$ python3 -q
>>> import numpy as np
>>> from numpy import linalg as LA
>>> np.set_printoptions(precision=1, suppress=True, linewidth=160)
>>> M = np.load("run10.npy")
>>> M
array([[0, 1, 0, 0, 0, 0],
       [1, 0, 0, 1, 0, 1],
       [0, 0, 0, 0, 0, 0],
       [0, 1, 0, 0, 0, 0],
       [0, 0, 0, 0, 0, 1],
       [0, 1, 0, 0, 1, 0]])
>>> f = np.array([2, 3, 0])
>>> np.convolve(M[0], f)
array([0, 2, 3, 0, 0, 0, 0, 0])
>>> rng = np.random.default_rng(3682)
>>> z = rng.permutation(6)
>>> z
array([4, 0, 2, 1, 3, 5])
>>> out = M[z][:, z]
>>> np.trace(out)
np.int64(0)
>>> out
array([[0, 0, 0, 0, 0, 1],
       [0, 0, 0, 1, 0, 0],
       [0, 0, 0, 0, 0, 0],
       [0, 1, 0, 0, 1, 1],
       [0, 0, 0, 1, 0, 0],
       [1, 0, 0, 1, 0, 0]])
>>> np.sort(np.abs(LA.eigvals(out)))
array([0. , 0. , 0.8, 0.8, 1.8, 1.8])
>>> np.diag(out)
array([0, 0, 0, 0, 0, 0])
>>> U, sigma, Vt = LA.svd(M, full_matrices=False)
>>> np.allclose(U * sigma @ Vt, M)
True
>>> np.round(Vt @ Vt.T, 1) + 0
array([[1., 0., 0., 0., 0., 0.],
       [0., 1., 0., 0., 0., 0.],
       [0., 0., 1., 0., 0., 0.],
       [0., 0., 0., 1., 0., 0.],
       [0., 0., 0., 0., 1., 0.],
       [0., 0., 0., 0., 0., 1.]])
>>> np.round(U.T @ U, 1) + 0
array([[1., 0., 0., 0., 0., 0.],
       [0., 1., 0., 0., 0., 0.],
       [0., 0., 1., 0., 0., 0.],
       [0., 0., 0., 1., 0., 0.],
       [0., 0., 0., 0., 1., 0.],
       [0., 0., 0., 0., 0., 1.]])
>>> np.round(U.T @ M @ Vt.T, 1) + 0
array([[1.8, 0. , 0. , 0. , 0. , 0. ],
       [0. , 1.8, 0. , 0. , 0. , 0. ],
       [0. , 0. , 0.8, 0. , 0. , 0. ],
       [0. , 0. , 0. , 0.8, 0. , 0. ],
       [0. , 0. , 0. , 0. , 0. , 0. ],
       [0. , 0. , 0. , 0. , 0. , 0. ]])
>>> np.round(np.trace(LA.pinv(M) @ M), 1)
np.float64(4.0)
>>> np.abs(np.diag(LA.qr(M)[1])) > 1e-9
array([ True,  True, False, False,  True,  True])
>>> LA.lstsq(M[:-1].T, M[-1])[2]
np.int32(3)
>>> data = np.array([[1, 0, 0, 0], [0, 1, 0, 0], [-1, 0, 2, 0], [-1, -1, 1, 1]])
>>> round(float(LA.det(2 * data)), 1), round(float(LA.det(data)), 1)
(32.0, 2.0)
>>> np.einsum("ij,ji->", data, data)
np.int64(7)
>>> LA.eigvals(data)
array([1., 2., 1., 1.])
>>> np.poly(data)
array([ 1., -5.,  9., -7.,  2.])
>>> round(float(LA.eigvals(data).sum().real), 1)
5.0
>>> out = LA.inv(data)
>>> np.round(LA.cond(data), 1)
np.float64(4.9)
>>> (np.abs(out) > 1e-9).astype(int)
array([[1, 0, 0, 0],
       [0, 1, 0, 0],
       [1, 0, 1, 0],
       [1, 1, 1, 1]])
>>> round(float(LA.det(data) * LA.det(out)), 1)
1.0
>>> out
array([[ 1. ,  0. ,  0. ,  0. ],
       [ 0. ,  1. ,  0. ,  0. ],
       [ 0.5,  0. ,  0.5,  0. ],
       [ 0.5,  1. , -0.5,  1. ]])
>>> round(LA.eigvalsh(M).min(), 1)
np.float64(-1.8)
>>> arr = np.array([[3, 4, 5, 6, 7, 8],
...     [9, 10, 11, 12, 13, 14],
...     [15, 16, 17, 18, 19, 20],
...     [21, 22, 23, 24, 25, 26],
...     [27, 28, 29, 30, 31, 32],
...     [33, 34, 35, 36, 37, 38],
...     [39, 40, 41, 42, 43, 44],
...     [45, 46, 47, 48, 49, 50],
...     [51, 52, 53, 54, 55, 56],
...     [57, 58, 59, 60, 61, 62]])
>>> LA.norm(arr, axis=0)
array([109.4, 112.2, 114.9, 117.7, 120.5, 123.4])
>>> np.round(LA.norm(arr, 2), 1)
np.float64(285.2)
>>> LA.norm(arr, axis=1)
array([ 14.1,  28.5,  43.1,  57.7,  72.4,  87.1, 101.7, 116.4, 131.1, 145.8])
>>> data.reshape(-1, 2)
array([[ 1,  0],
       [ 0,  0],
       [ 0,  1],
       [ 0,  0],
       [-1,  0],
       [ 2,  0],
       [-1, -1],
       [ 1,  1]])
>>> t3 = data.reshape(4, 2, -1)
>>> np.einsum("ihd,ihd->ih", t3, t3)
array([[1, 0],
       [1, 0],
       [1, 4],
       [2, 2]])
>>> t3.transpose(1, 0, 2)
array([[[ 1,  0],
        [ 0,  1],
        [-1,  0],
        [-1, -1]],

       [[ 0,  0],
        [ 0,  0],
        [ 2,  0],
        [ 1,  1]]])
>>> t3.sum(axis=1)
array([[1, 0],
       [0, 1],
       [1, 0],
       [0, 0]])
>>> np.swapaxes(t3, 1, 2)[1]
array([[0, 0],
       [1, 0]])
>>> t3[:, 0]
array([[ 1,  0],
       [ 0,  1],
       [-1,  0],
       [-1, -1]])
>>> U, sigma, Vt = LA.svd(arr)
>>> vecs = Vt[:(sigma > 1e-8).sum()]
>>> vec = arr[6] + 3 * arr[0] + rng.integers(2) * np.eye(6)[1]
>>> vec
array([48., 53., 56., 60., 64., 68.])
>>> np.round(vecs.T @ vecs, 1) + 0
array([[ 0.5,  0.4,  0.2,  0.1,  0. , -0.2],
       [ 0.4,  0.3,  0.2,  0.1,  0. ,  0. ],
       [ 0.2,  0.2,  0.2,  0.2,  0.1,  0.1],
       [ 0.1,  0.1,  0.2,  0.2,  0.2,  0.2],
       [ 0. ,  0. ,  0.1,  0.2,  0.3,  0.4],
       [-0.2,  0. ,  0.1,  0.2,  0.4,  0.5]])
>>> U, sigma, Vt = LA.svd(arr, full_matrices=False)
>>> np.round(Vt @ Vt.T, 1) + 0
array([[1., 0., 0., 0., 0., 0.],
       [0., 1., 0., 0., 0., 0.],
       [0., 0., 1., 0., 0., 0.],
       [0., 0., 0., 1., 0., 0.],
       [0., 0., 0., 0., 1., 0.],
       [0., 0., 0., 0., 0., 1.]])
>>> np.round(U.T @ arr @ Vt.T, 1) + 0
array([[285.2,   0. ,   0. ,   0. ,   0. ,   0. ],
       [  0. ,   6.2,   0. ,   0. ,   0. ,   0. ],
       [  0. ,   0. ,   0. ,   0. ,   0. ,   0. ],
       [  0. ,   0. ,   0. ,   0. ,   0. ,   0. ],
       [  0. ,   0. ,   0. ,   0. ,   0. ,   0. ],
       [  0. ,   0. ,   0. ,   0. ,   0. ,   0. ]])
>>> np.cumsum(sigma ** 2) / np.sum(sigma ** 2)
array([1., 1., 1., 1., 1., 1.])
>>> np.allclose(U * sigma @ Vt, arr)
True
>>> np.round(sigma / sigma[0], 1) + 0
array([1., 0., 0., 0., 0., 0.])
>>> (sigma > 1e-8).sum()
np.int64(2)
>>> np.abs(Vt[0])
array([0.4, 0.4, 0.4, 0.4, 0.4, 0.4])
>>> np.round(U.T @ U, 1) + 0
array([[1., 0., 0., 0., 0., 0.],
       [0., 1., 0., 0., 0., 0.],
       [0., 0., 1., 0., 0., 0.],
       [0., 0., 0., 1., 0., 0.],
       [0., 0., 0., 0., 1., 0.],
       [0., 0., 0., 0., 0., 1.]])
>>> f = np.array([0, -2, 0, 1, -1, 2, -2, -2, -1])
>>> v = np.array([3, -2, 2, -2, 3, 3, 2, 1, -2, 1, -3, 2, 3])
>>> A = np.outer(f, v)
>>> A
array([[ 0,  0,  0,  0,  0,  0,  0,  0,  0,  0,  0,  0,  0],
       [-6,  4, -4,  4, -6, -6, -4, -2,  4, -2,  6, -4, -6],
       [ 0,  0,  0,  0,  0,  0,  0,  0,  0,  0,  0,  0,  0],
       [ 3, -2,  2, -2,  3,  3,  2,  1, -2,  1, -3,  2,  3],
       [-3,  2, -2,  2, -3, -3, -2, -1,  2, -1,  3, -2, -3],
       [ 6, -4,  4, -4,  6,  6,  4,  2, -4,  2, -6,  4,  6],
       [-6,  4, -4,  4, -6, -6, -4, -2,  4, -2,  6, -4, -6],
       [-6,  4, -4,  4, -6, -6, -4, -2,  4, -2,  6, -4, -6],
       [-3,  2, -2,  2, -3, -3, -2, -1,  2, -1,  3, -2, -3]])
>>> LA.lstsq(A[:-1].T, A[-1])[2]
np.int32(1)
